In [1]: import numpy as np

In [2]: import numpy.linalg as la

In [3]: np.set_printoptions(suppress=True, linewidth=160)

In [4]: Y = np.array([[-0.4], [0.3], [0.3], [0.2], [1.4], [-0.3], [-1.7]])

In [5]: basis = np.array([[0.3, 0.6, 1.2]])

In [6]: K = Y @ basis

In [7]: print(K)
[[-0.12 -0.24 -0.48]
 [ 0.09  0.18  0.36]
 [ 0.09  0.18  0.36]
 [ 0.06  0.12  0.24]
 [ 0.42  0.84  1.68]
 [-0.09 -0.18 -0.36]
 [-0.51 -1.02 -2.04]]

In [8]: print(np.round(K @ la.pinv(K) @ K, 2))
[[-0.12 -0.24 -0.48]
 [ 0.09  0.18  0.36]
 [ 0.09  0.18  0.36]
 [ 0.06  0.12  0.24]
 [ 0.42  0.84  1.68]
 [-0.09 -0.18 -0.36]
 [-0.51 -1.02 -2.04]]

In [9]: print(np.abs(np.diag(la.qr(K)[1])) > 1e-9)
[ True False False]

In [10]: print(np.unique(K.round(6), axis=0).shape)
(6, 3)

In [11]: print(np.round(np.trace(la.pinv(K) @ K), 2))
1.0

In [12]: t = np.radians(36)

In [13]: Rm = np.eye(3)

In [14]: Rm[2, 2] = Rm[0, 0] = np.cos(t)

In [15]: Rm[2, 0], Rm[0, 2] = -np.sin(t), np.sin(t)

In [16]: print(Rm.round(2))
[[ 0.81  0.    0.59]
 [ 0.    1.    0.  ]
 [-0.59  0.    0.81]]

In [17]: Y = K @ Rm.T

In [18]: print(round(la.det(Rm), 2), round(np.trace(Rm), 2))
1.0 2.62

In [19]: print(np.round(la.svd(K, compute_uv=False), 2) + 0, np.round(la.svd(Y, compute_uv=False), 2) + 0)
[3.17 0.   0.  ] [3.17 0.   0.  ]

In [20]: Y = Rm / np.sqrt((Rm ** 2).mean(axis=1, keepdims=True))

In [21]: print(np.round(Rm - Rm.mean(axis=1, keepdims=True), 2))
[[ 0.34 -0.47  0.12]
 [-0.33  0.67 -0.33]
 [-0.66 -0.07  0.74]]

In [22]: print(la.matrix_rank(Y) == la.matrix_rank(Rm))
True

In [23]: Uu, s, vt = la.svd(K, full_matrices=False)

In [24]: print(np.allclose(Uu * s @ vt, K))
True

In [25]: print((s > 1e-8).sum())
1

In [26]: print(np.round(s / s[0], 2) + 0)
[1. 0. 0.]

In [27]: print(np.round(np.abs(vt[0]), 2))
[0.22 0.44 0.87]

In [28]: print(np.round(Uu.T @ Uu, 2) + 0)
[[1. 0. 0.]
 [0. 1. 0.]
 [0. 0. 1.]]

In [29]: print(np.cumsum(s ** 2) / np.sum(s ** 2))
[1. 1. 1.]

In [30]: print(np.round(vt @ vt.T, 2) + 0)
[[1. 0. 0.]
 [0. 1. 0.]
 [0. 0. 1.]]

In [31]: print(round(np.sqrt((s ** 2).sum()), 2), round(float(la.norm(K)), 2))
3.17 3.17

In [32]: print(np.round(la.norm(K, 2) / la.norm(K), 2))
1.0

In [33]: print(la.cond(K) > 100)
True

In [34]: X = np.loadtxt("w.csv", delimiter=",")

In [35]: print(X)
[[10. 10. 10. 10.]
 [ 4.  0.  4.  0.]
 [ 5.  5. 25. 25.]
 [ 2.  0. 10.  0.]]

In [36]: proj = np.triu(np.array([[2, 2, 3, 1], [3, 1, 3, 1], [2, 1, 1, 3], [2, 3, 1, 3]]), 1) + np.eye(4)

In [37]: Y = proj @ X @ la.inv(proj)

In [38]: print(proj @ X - X @ proj)
[[ 25.  -5.  33.  25.]
 [ 17.   7.  73.  59.]
 [  6. -10.   0. -85.]
 [  0.  -4.  -6. -32.]]

In [39]: ev, evecs = la.eig(X)

In [40]: print(ev.round(2))
[36.32  9.39 -2.2  -8.52]

In [41]: print(np.round(np.sort(la.eigvals(X.T)), 2))
[-8.52 -2.2   9.39 36.32]

In [42]: Y = la.inv(X)

In [43]: print(np.round(la.det(X) * Y, 2) + 0)
[[    0.  2000.     0.  -800.]
 [  800. -2000.  -320.   800.]
 [    0.  -400.     0.   800.]
 [ -160.   400.   320.  -800.]]

In [44]: print(round(float(la.cond(X)), 2))
20.83

In [45]: print(np.round(la.inv(Y), 2) + 0)
[[10. 10. 10. 10.]
 [ 4.  0.  4.  0.]
 [ 5.  5. 25. 25.]
 [ 2.  0. 10.  0.]]

In [46]: print(np.round(X @ Y, 2) + 0)
[[1. 0. 0. 0.]
 [0. 1. 0. 0.]
 [0. 0. 1. 0.]
 [0. 0. 0. 1.]]

In [47]: print(np.round(la.det(X) * la.det(Y), 2))
1.0

In [48]: x = np.array([-2, -2, 1, -1])

In [49]: h1 = np.maximum(X @ x, 0)

In [50]: print(h1)
[0. 0. 0. 6.]

In [51]: E = np.loadtxt("out11.csv", delimiter=",")

In [52]: print(E.round(2) + 0)
[[-0.41  0.14 -0.1   0.05 -0.14]
 [-0.37 -0.26 -0.79  0.2  -0.23]
 [-0.28  0.73  0.03  0.18  0.14]
 [ 0.05  0.27  0.   -0.6  -0.62]
 [-0.23 -0.34  0.55  0.43 -0.53]
 [ 0.28  0.39 -0.13  0.33 -0.47]
 [ 0.64 -0.13 -0.23  0.05 -0.14]
 [ 0.28  0.18 -0.05  0.53  0.08]]

In [53]: # orthonormal columns

In [54]: proj = E @ la.solve(E.T @ E, E.T)

In [55]: print(la.matrix_rank(np.eye(8) - proj))
3

In [56]: Y = np.array([[3, 3], [2, -1], [2, 0], [2, 1], [-1, -3]])

In [57]: print(la.matrix_rank(E @ Y))
2

In [58]: print(la.matrix_rank(np.vstack([E, Y.T])))
5

In [59]: print(np.round(np.einsum("ij->j", E), 2))
[-0.05  0.97 -0.72  1.16 -1.91]

In [60]: print(np.vstack([E, Y.T]).shape)
(10, 5)

In [61]: arr = np.load("a.npy")

In [62]: print(arr)
[[ 0.8  -0.41 -0.99]
 [ 0.91 -0.54 -1.  ]
 [-0.72  0.35  0.98]
 [-0.89  0.51  1.  ]
 [ 0.1  -0.04 -0.26]
 [ 0.46 -0.2  -0.87]
 [-0.96  0.66  1.  ]
 [ 0.66 -0.31 -0.97]
 [ 0.8  -0.41 -0.99]
 [-0.95  0.62  1.  ]
 [-0.6   0.27  0.96]
 [ 0.6  -0.27 -0.96]
 [ 0.6  -0.27 -0.96]
 [ 0.66 -0.31 -0.97]
 [ 0.2  -0.08 -0.49]
 [-0.8   0.41  0.99]
 [ 0.29 -0.12 -0.67]
 [-0.38  0.16  0.79]
 [ 0.29 -0.12 -0.67]
 [ 0.92 -0.56 -1.  ]
 [ 0.1  -0.04 -0.26]]

In [63]: # row 8 repeats row 0

In [64]: proj = arr @ la.solve(arr.T @ arr, arr.T)

In [65]: print(np.allclose(proj @ proj, proj))
True

In [66]: print(np.round(np.trace(proj), 2))
3.0

In [67]: cen = arr - arr.mean(axis=1)
ValueError: operands could not be broadcast together with shapes (21,3) (21,) 


In [68]: cen = arr - arr.mean(axis=0)

In [69]: Uu, s, vt = la.svd(cen, full_matrices=False)

In [70]: print(np.abs(vt[0]).argmax())
2

In [71]: print(round(float((s ** 2).sum() ** 2 / (s ** 4).sum()), 2))
1.03

In [72]: print(la.matrix_rank(cen))
3

In [73]: print(s.round(2))
[5.17 0.62 0.1 ]

In [74]: print(np.round(vt[0] * np.sign(vt[0, np.abs(vt[0]).argmax()]), 2))
[-0.58  0.32  0.75]

In [75]: print(np.abs(Uu[:, 0]).argmax())
6

In [76]: basis = arr[[17, 20]].astype(float)

In [77]: for _ in range(5):
    ...:     idx = la.norm(arr[:, None] - basis, axis=-1).argmin(axis=1)
    ...:     basis = np.array([arr[idx == j].mean(axis=0) for j in range(2)])
    ...: 

In [78]: print(idx)
[1 1 0 0 1 1 0 1 1 0 0 1 1 1 1 0 1 0 1 1 1]

In [79]: print(np.bincount(idx))
[ 7 14]

In [80]: print(np.abs(basis[1] - basis[0]).argmax())
2

In [81]: print(np.round(basis[1] - basis[0], 2))
[ 1.28 -0.69 -1.75]

In [82]: print(basis.round(2))
[[-0.76  0.43  0.96]
 [ 0.53 -0.26 -0.79]]

In [83]: t = np.radians(60)

In [84]: Rm = np.eye(3)

In [85]: Rm[2, 2] = Rm[0, 0] = np.cos(t)

In [86]: Rm[2, 0], Rm[0, 2] = -np.sin(t), np.sin(t)

In [87]: print(Rm.round(2))
[[ 0.5   0.    0.87]
 [ 0.    1.    0.  ]
 [-0.87  0.    0.5 ]]

In [88]: Y = arr @ Rm.T

In [89]: print(round(la.det(Rm), 2), np.trace(Rm))
1.0 2.0

In [90]: print(np.allclose(la.norm(arr, axis=1), la.norm(Y, axis=1)))
True

In [91]: print(np.round(la.svd(arr, compute_uv=False), 2), np.round(la.svd(Y, compute_uv=False), 2))
[5.27 0.68 0.1 ] [5.27 0.68 0.1 ]

In [92]: print(np.allclose(arr @ arr.T, Y @ Y.T))
True

In [93]: q, _ = la.qr(np.array([[0.6, 0.8], [0.0, 1.3], [-0.2, -0.5]]))

In [94]: F = q @ q.T

In [95]: print(F.round(2))
[[ 0.9  -0.05 -0.29]
 [-0.05  0.97 -0.16]
 [-0.29 -0.16  0.13]]

In [96]: # symmetric, so the eigenvalues are real

In [97]: print(np.round(la.eigvals(F), 2) + 0)
[1. 0. 1.]

In [98]: print(round(la.det(F.T), 2))
0.0

In [99]: print(np.round(np.kron(np.eye(2, dtype=int), F), 2))
[[ 0.9  -0.05 -0.29  0.   -0.   -0.  ]
 [-0.05  0.97 -0.16 -0.    0.   -0.  ]
 [-0.29 -0.16  0.13 -0.   -0.    0.  ]
 [ 0.   -0.   -0.    0.9  -0.05 -0.29]
 [-0.    0.   -0.   -0.05  0.97 -0.16]
 [-0.   -0.    0.   -0.29 -0.16  0.13]]

In [100]: print(np.round(np.poly(F), 2) + 0)
[ 1. -2.  1.  0.]

In [101]: t3 = np.stack([F, 5 * F, F[::-1]])

In [102]: print(t3.shape)
(3, 3, 3)

In [103]: print(la.matrix_rank(t3))
[2 2 2]

In [104]: print(np.round(la.det(t3), 2) + 0)
[0. 0. 0.]

In [105]: print((t3 @ F.T).shape)
(3, 3, 3)

In [106]: proj = np.triu(np.array([[1, 2, 1], [-1, 2, 2], [1, -1, 1]]), 1) + np.eye(3)

In [107]: Y = proj @ F @ la.inv(proj)

In [108]: print(np.trace(Y), round(np.trace(F), 2))
2.0 2.0

In [109]: print(la.matrix_rank(Y))
2

In [110]: print(Y.round(2))
[[ 0.51  0.72 -2.43]
 [-0.64  1.93 -3.13]
 [-0.29  0.43 -0.44]]

In [111]: print(np.round(proj @ F - F @ proj, 2))
[[-0.4  -0.02 -0.99]
 [-0.58 -0.21 -1.64]
 [ 0.    0.58  0.61]]

In [112]: M = np.load("sample13.npy")

In [113]: print(M)
[[-1 -2 -5 -5]
 [-5 -6 -9 -9]
 [ 8  7  4  4]
 [ 6  5  2  2]
 [ 2  1 -2 -2]
 [-1 -2 -5 -5]
 [ 9  8  5  5]
 [-4 -5 -8 -8]]

In [114]: u = np.array([1, 3, 3])

In [115]: print(np.array([np.convolve(row, u, "same") for row in M]))
[[ -5 -14 -26 -30]
 [-21 -42 -54 -54]
 [ 31  49  37  24]
 [ 23  35  23  12]
 [  7   7  -5 -12]
 [ -5 -14 -26 -30]
 [ 35  56  44  30]
 [-17 -35 -47 -48]]

In [116]: A = np.loadtxt("test11.csv", delimiter=",")

In [117]: print(A.round(2))
[[ 0.33  0.32  0.23 -0.2   0.15]
 [ 0.32  0.81  0.03  0.14 -0.17]
 [ 0.23  0.03  0.24 -0.27  0.23]
 [-0.2   0.14 -0.27  0.35 -0.31]
 [ 0.15 -0.17  0.23 -0.31  0.27]]

In [118]: # null space of dimension 3

In [119]: print(np.round(np.poly(X), 2))
[   1.  -35. -130. 2800. 6400.]

In [120]: print(np.round(la.eigvals(X), 2))
[36.32  9.39 -2.2  -8.52]

In [121]: print(np.einsum("ij,ji->", X, X))
1485.0

In [122]: print(np.kron(np.eye(2, dtype=int), X))
[[10. 10. 10. 10.  0.  0.  0.  0.]
 [ 4.  0.  4.  0.  0.  0.  0.  0.]
 [ 5.  5. 25. 25.  0.  0.  0.  0.]
 [ 2.  0. 10.  0.  0.  0.  0.  0.]
 [ 0.  0.  0.  0. 10. 10. 10. 10.]
 [ 0.  0.  0.  0.  4.  0.  4.  0.]
 [ 0.  0.  0.  0.  5.  5. 25. 25.]
 [ 0.  0.  0.  0.  2.  0. 10.  0.]]

In [123]: print(round(la.det(X[::-1]), 2))
6400.0

In [124]: print(np.round(la.eigvals(X).sum().real, 2))
35.0
